% python3 -q
>>> import numpy as np
>>> from numpy import linalg as LA
>>> np.set_printoptions(precision=4, suppress=True, linewidth=200, legacy="1.25")
>>> def rnd(a):
...     return np.round(a, 4) + 0
... 
>>> F = np.load("data.npy")
>>> print(F)
[[3 1 3 1 3 1]
 [1 0 1 0 1 0]
 [0 3 0 3 0 3]
 [3 1 3 1 3 1]
 [1 0 1 0 1 0]
 [0 3 0 3 0 3]]
>>> C2 = F.T @ F
>>> print(LA.matrix_rank(C2))
2
>>> print(rnd(LA.svd(F, compute_uv=False) ** 2))
[78. 42.  0.  0.  0.  0.]
>>> print(np.trace(C2), (F ** 2).sum())
120 120
>>> print(np.allclose(C2, C2.T))
True
>>> print((F @ F.T).shape)
(6, 6)
>>> print(rnd(LA.eigvalsh(C2)[::-1]))
[78. 42.  0.  0.  0.  0.]
>>> print(C2)
[[20  6 20  6 20  6]
 [ 6 20  6 20  6 20]
 [20  6 20  6 20  6]
 [ 6 20  6 20  6 20]
 [20  6 20  6 20  6]
 [ 6 20  6 20  6 20]]
>>> x0 = np.array([1, 2, 2, 4, 4, 4])
>>> h = np.maximum(F @ x0, 0)
>>> print(np.maximum(F @ x0, 0) - np.maximum(-F @ x0, 0))
[31  7 30 31  7 30]
>>> print(np.flatnonzero(h > 1e-9))
[0 1 2 3 4 5]
>>> print(rnd(np.tanh(F @ x0)))
[1. 1. 1. 1. 1. 1.]
>>> print(np.abs(np.diag(LA.qr(F)[1])) > 1e-9)
[ True  True False False False False]
>>> print(rnd(F @ LA.pinv(F) @ F))
[[3. 1. 3. 1. 3. 1.]
 [1. 0. 1. 0. 1. 0.]
 [0. 3. 0. 3. 0. 3.]
 [3. 1. 3. 1. 3. 1.]
 [1. 0. 1. 0. 1. 0.]
 [0. 3. 0. 3. 0. 3.]]
>>> print(rnd(np.trace(LA.pinv(F) @ F)))
2.0
>>> print(np.unique(F.round(6), axis=0).shape)
(3, 6)
>>> T = np.stack([F, -1 * F, F[::-1]])
>>> print(T.sum(axis=0))
[[0 3 0 3 0 3]
 [1 0 1 0 1 0]
 [3 1 3 1 3 1]
 [0 3 0 3 0 3]
 [1 0 1 0 1 0]
 [3 1 3 1 3 1]]
>>> print(rnd(LA.norm(T, axis=(1, 2))))
[10.9545 10.9545 10.9545]
>>> left, sigma, Vt = LA.svd(F)
>>> print(np.argmax(sigma[:-1] / (sigma[1:] + 1e-6)) + 1)
2
>>> other = left[:, :2] @ np.diag(sigma[:2]) @ Vt[:2]
>>> print(rnd(other))
[[3. 1. 3. 1. 3. 1.]
 [1. 0. 1. 0. 1. 0.]
 [0. 3. 0. 3. 0. 3.]
 [3. 1. 3. 1. 3. 1.]
 [1. 0. 1. 0. 1. 0.]
 [0. 3. 0. 3. 0. 3.]]
>>> print(rnd(np.abs(F - other).max()))
0.0
>>> print(LA.matrix_rank(other))
2
>>> E = np.loadtxt("m.csv", delimiter=",")
>>> print(E)
[[ 1. -1.  1. -1.]
 [ 1.  0.  0.  0.]
 [ 1.  1.  1.  1.]]
>>> left, sigma, Vt = LA.svd(E, full_matrices=False)
>>> print(rnd(left.T @ E @ Vt.T))
[[2.1358 0.     0.    ]
 [0.     2.     0.    ]
 [0.     0.     0.6622]]
>>> print(rnd(left.T @ left))
[[1. 0. 0.]
 [0. 1. 0.]
 [0. 0. 1.]]
>>> print(rnd(sigma))
[2.1358 2.     0.6622]
>>> print(rnd(Vt @ Vt.T))
[[1. 0. 0.]
 [0. 1. 0.]
 [0. 0. 1.]]
>>> print(left.shape, sigma.shape, Vt.shape)
(3, 3) (3,) (3, 4)
>>> print(np.allclose(left * sigma @ Vt, E))
True
>>> T = np.stack([E, -3 * E, E[::-1]])
>>> print((T @ E.T).shape)
(3, 3, 3)
>>> print(LA.matrix_rank(T.reshape(3, -1)))
2
>>> print(np.einsum("bij,cij->bc", T, T))
[[  9. -27.   1.]
 [-27.  81.  -3.]
 [  1.  -3.   9.]]
>>> print(rnd(LA.norm(T, axis=(1, 2))))
[3. 9. 3.]
>>> print(E.ravel(order="F"))
[ 1.  1.  1. -1.  0.  1.  1.  0.  1. -1.  0.  1.]
>>> print(E.reshape(-1, 2))
[[ 1. -1.]
 [ 1. -1.]
 [ 1.  0.]
 [ 0.  0.]
 [ 1.  1.]
 [ 1.  1.]]
>>> T = E.reshape(3, 2, -1)
>>> print(T.shape)
(3, 2, 2)
>>> print(T.transpose(1, 0, 2))
[[[ 1. -1.]
  [ 1.  0.]
  [ 1.  1.]]

 [[ 1. -1.]
  [ 0.  0.]
  [ 1.  1.]]]
>>> print(np.einsum("ihd,ihd->ih", T, T))
[[2. 2.]
 [1. 0.]
 [2. 2.]]
>>> print(T.sum(axis=1))
[[ 2. -2.]
 [ 1.  0.]
 [ 2.  2.]]
>>> print(np.einsum("ihd,jhd->hij", T, T).shape)
(2, 3, 3)
>>> print(T[:, 0])
[[ 1. -1.]
 [ 1.  0.]
 [ 1.  1.]]
